In [1]: import numpy as np

In [2]: import numpy.linalg as la

In [3]: np.set_printoptions(precision=3, suppress=True, linewidth=100, floatmode="fixed")

In [4]: E = np.load("a.npy")

In [5]: print(E)
[[ 1  1 -1 -1 -1 -1  1  1]
 [ 1  1  1  1  1  1  1  1]
 [ 1 -1 -1  1  1 -1 -1  1]
 [ 1 -1  1 -1  1 -1  1 -1]]

In [6]: left, sv, Vt = la.svd(E, full_matrices=False)

In [7]: print(round(float(np.sqrt((sv ** 2).sum())), 3), round(la.norm(E), 3))
5.657 5.657

In [8]: rng = np.random.default_rng(47)

In [9]: M2 = E + rng.integers(-2, 3, (4, 1)) @ rng.integers(-2, 3, (1, 8))

In [10]: print(M2)
[[ 1  1  3  3  3 -5  3  3]
 [ 1  1 -1 -1 -1  3  0  0]
 [ 1 -1 -1  1  1 -1 -1  1]
 [ 1 -1 -1 -3 -1  1  0 -2]]

In [11]: print(np.abs(M2 - E).sum(axis=1))
[20 10  0 10]

In [12]: blk = np.stack([M2, -3 * M2, M2[::-1]])

In [13]: print(np.einsum("bij,cij->bc", blk, blk))
[[ 112 -336  -60]
 [-336 1008  180]
 [ -60  180  112]]

In [14]: print((blk @ M2.T).shape)
(3, 4, 4)

In [15]: print(la.matrix_rank(blk.reshape(3, -1)))
2

In [16]: print(blk.shape)
(3, 4, 8)

In [17]: print(la.matrix_rank(blk))
[4 4 4]

In [18]: data = np.load("dump.npy")

In [19]: print(data)
[[-2  3 -3 -2  3  2 -2  0  3  1]
 [ 0 -3  2  3 -3  1  1  2  3  2]
 [ 0  0  1 -1 -3  2 -2  1 -2  3]
 [ 0  0  0  0 -2  3 -3 -1  1  3]
 [ 0  0  0  0 -1 -2 -2  0  0 -3]
 [ 0  0  0  0  0  0  0 -3 -1 -1]
 [ 0  0  0  0  0  0  2 -1 -3  0]
 [ 0  0  0  0  0  0  0  3 -3  0]
 [ 0  0  0  0  0  0  0  0  3  0]
 [ 0  0  0  0  0  0  0  0  0 -2]]

In [20]: # null space of dimension 1

In [21]: print(np.allclose(data, data.T))
False

In [22]: assert data == data.T
ValueError: The truth value of an array with more than one element is ambiguous. Use a.any() or a.all()


In [23]: data.inv()
AttributeError: 'numpy.ndarray' object has no attribute 'inv'


In [24]: print(np.allclose(data @ data.T, data.T @ data))
False

In [25]: print(la.matrix_power(data, 3))
[[ -8  57 -33 -62   3  69 -61  14  14 131]
 [  0 -27  14  31   7 -32  34 -30  14 -69]
 [  0   0   1  -1  -3  -5   3 -13 -44 -13]
 [  0   0   0   0  -2  -4  -8 -37  65  -4]
 [  0   0   0   0  -1  -2  -6  20   4 -27]
 [  0   0   0   0   0   0   0 -27  45  -4]
 [  0   0   0   0   0   0   8 -19 -33   0]
 [  0   0   0   0   0   0   0  27 -81   0]
 [  0   0   0   0   0   0   0   0  27   0]
 [  0   0   0   0   0   0   0   0   0  -8]]

In [26]: print((data - data.T) / 2)
[[ 0.000  1.500 -1.500 -1.000  1.500  1.000 -1.000  0.000  1.500  0.500]
 [-1.500  0.000  1.000  1.500 -1.500  0.500  0.500  1.000  1.500  1.000]
 [ 1.500 -1.000  0.000 -0.500 -1.500  1.000 -1.000  0.500 -1.000  1.500]
 [ 1.000 -1.500  0.500  0.000 -1.000  1.500 -1.500 -0.500  0.500  1.500]
 [-1.500  1.500  1.500  1.000  0.000 -1.000 -1.000  0.000  0.000 -1.500]
 [-1.000 -0.500 -1.000 -1.500  1.000  0.000  0.000 -1.500 -0.500 -0.500]
 [ 1.000 -0.500  1.000  1.500  1.000  0.000  0.000 -0.500 -1.500  0.000]
 [ 0.000 -1.000 -0.500  0.500  0.000  1.500  0.500  0.000 -1.500  0.000]
 [-1.500 -1.500  1.000 -0.500  0.000  0.500  1.500  1.500  0.000  0.000]
 [-0.500 -1.000 -1.500 -1.500  1.500  0.500  0.000  0.000  0.000  0.000]]

In [27]: print(np.round(la.det(data), 3))
0.0

In [28]: print([round(float(x), 3) for x in la.svd(data, compute_uv=False)[:3]])
[8.863, 8.452, 6.762]

In [29]: print(la.cond(data) > 100)
True

In [30]: print(round(float(la.norm(data, 2) / la.norm(data)), 3))
0.569

In [31]: r = la.matrix_rank(data)

In [32]: print(r)
9

In [33]: ns = la.svd(data)[2][r:].T

In [34]: print([int(la.matrix_rank(data[:, :j + 1])) for j in range(10)])
[1, 2, 3, 3, 4, 5, 6, 7, 8, 9]

In [35]: print(ns.shape)
(10, 1)

In [36]: print([int(la.matrix_rank(data[:i])) for i in range(1, len(data) + 1)])
[1, 2, 3, 4, 5, 6, 7, 8, 9, 9]

In [37]: print(np.round(ns @ ns.T, 3) + 0)
[[0.000 0.000 0.000 0.000 0.000 0.000 0.000 0.000 0.000 0.000]
 [0.000 0.581 0.349 0.349 0.000 0.000 0.000 0.000 0.000 0.000]
 [0.000 0.349 0.209 0.209 0.000 0.000 0.000 0.000 0.000 0.000]
 [0.000 0.349 0.209 0.209 0.000 0.000 0.000 0.000 0.000 0.000]
 [0.000 0.000 0.000 0.000 0.000 0.000 0.000 0.000 0.000 0.000]
 [0.000 0.000 0.000 0.000 0.000 0.000 0.000 0.000 0.000 0.000]
 [0.000 0.000 0.000 0.000 0.000 0.000 0.000 0.000 0.000 0.000]
 [0.000 0.000 0.000 0.000 0.000 0.000 0.000 0.000 0.000 0.000]
 [0.000 0.000 0.000 0.000 0.000 0.000 0.000 0.000 0.000 0.000]
 [0.000 0.000 0.000 0.000 0.000 0.000 0.000 0.000 0.000 0.000]]

In [38]: X = np.load("out8.npy")

In [39]: print(X)
[[ 0  3 -2  0  2  0  2]
 [ 7 10  5  7  9  7  9]
 [ 1  4 -1  1  3  1  3]
 [ 6  9  4  6  8  6  8]
 [ 3  6  1  3  5  3  5]
 [ 2  5  0  2  4  2  4]
 [ 4  7  2  4  6  4  6]
 [ 7 10  5  7  9  7  9]
 [ 5  8  3  5  7  5  7]]

In [40]: r = la.matrix_rank(X)

In [41]: print(r)
2

In [42]: ns = la.svd(X)[2][r:].T

In [43]: print([int(la.matrix_rank(np.delete(X, i, axis=0))) for i in range(9)])
[2, 2, 2, 2, 2, 2, 2, 2, 2]

In [44]: print(la.matrix_rank(X.T @ X), la.matrix_rank(X @ X.T))
2 2

In [45]: print(ns @ ns.T)
[[ 0.828 -0.049 -0.254 -0.172 -0.090 -0.172 -0.090]
 [-0.049  0.557  0.213 -0.049 -0.311 -0.049 -0.311]
 [-0.254  0.213  0.434 -0.254  0.057 -0.254  0.057]
 [-0.172 -0.049 -0.254  0.828 -0.090 -0.172 -0.090]
 [-0.090 -0.311  0.057 -0.090  0.762 -0.090 -0.238]
 [-0.172 -0.049 -0.254 -0.172 -0.090  0.828 -0.090]
 [-0.090 -0.311  0.057 -0.090 -0.238 -0.090  0.762]]

In [46]: print(np.allclose(X @ ns, 0))
True

In [47]: print([int(la.matrix_rank(X[:i])) for i in range(1, len(X) + 1)])
[1, 2, 2, 2, 2, 2, 2, 2, 2]

In [48]: q, _ = la.qr(np.array([[1.2, -1.3, 0.4, -0.2, 1.8, -1.4],
    ...:     [0.7, 2.0, -0.1, 0.0, -0.9, 0.9],
    ...:     [-0.3, 0.4, -0.8, -0.6, -0.3, 0.2],
    ...:     [0.4, 0.6, 0.6, 0.4, 0.8, -0.2],
    ...:     [-0.4, -0.4, 0.2, 0.4, -0.3, 0.9],
    ...:     [-2.4, -0.5, 1.5, 0.7, 0.5, 0.1]]))

In [49]: K = 3 * q

In [50]: print(K)
[[-1.265  1.773  1.115  1.351 -0.237  1.063]
 [-0.738 -2.236  0.889  0.538 -1.202  0.965]
 [ 0.316 -0.532 -1.632  1.511  1.354  1.356]
 [-0.422 -0.634  1.625 -0.399  2.368 -0.115]
 [ 0.422  0.397  0.014 -1.908 -0.041  2.241]
 [ 2.530  0.129  1.289  0.895 -0.237  0.251]]

In [51]: labels = rng.permutation(6)

In [52]: print(labels)
[0 3 5 2 4 1]

In [53]: M2 = K[labels][:, labels]

In [54]: print(M2)
[[-1.265  1.351  1.063  1.115 -0.237  1.773]
 [-0.422 -0.399 -0.115  1.625  2.368 -0.634]
 [ 2.530  0.895  0.251  1.289 -0.237  0.129]
 [ 0.316  1.511  1.356 -1.632  1.354 -0.532]
 [ 0.422 -1.908  2.241  0.014 -0.041  0.397]
 [-0.738  0.538  0.965  0.889 -1.202 -2.236]]

In [55]: print(np.sort(np.abs(la.eigvals(M2))))
[3.000 3.000 3.000 3.000 3.000 3.000]

In [56]: print(round(la.det(M2), 3), np.round(la.det(K[labels]), 3))
-729.0 729.0

In [57]: print(np.diag(M2))
[-1.265 -0.399  0.251 -1.632 -0.041 -2.236]

In [58]: print(np.allclose(M2, K))
False
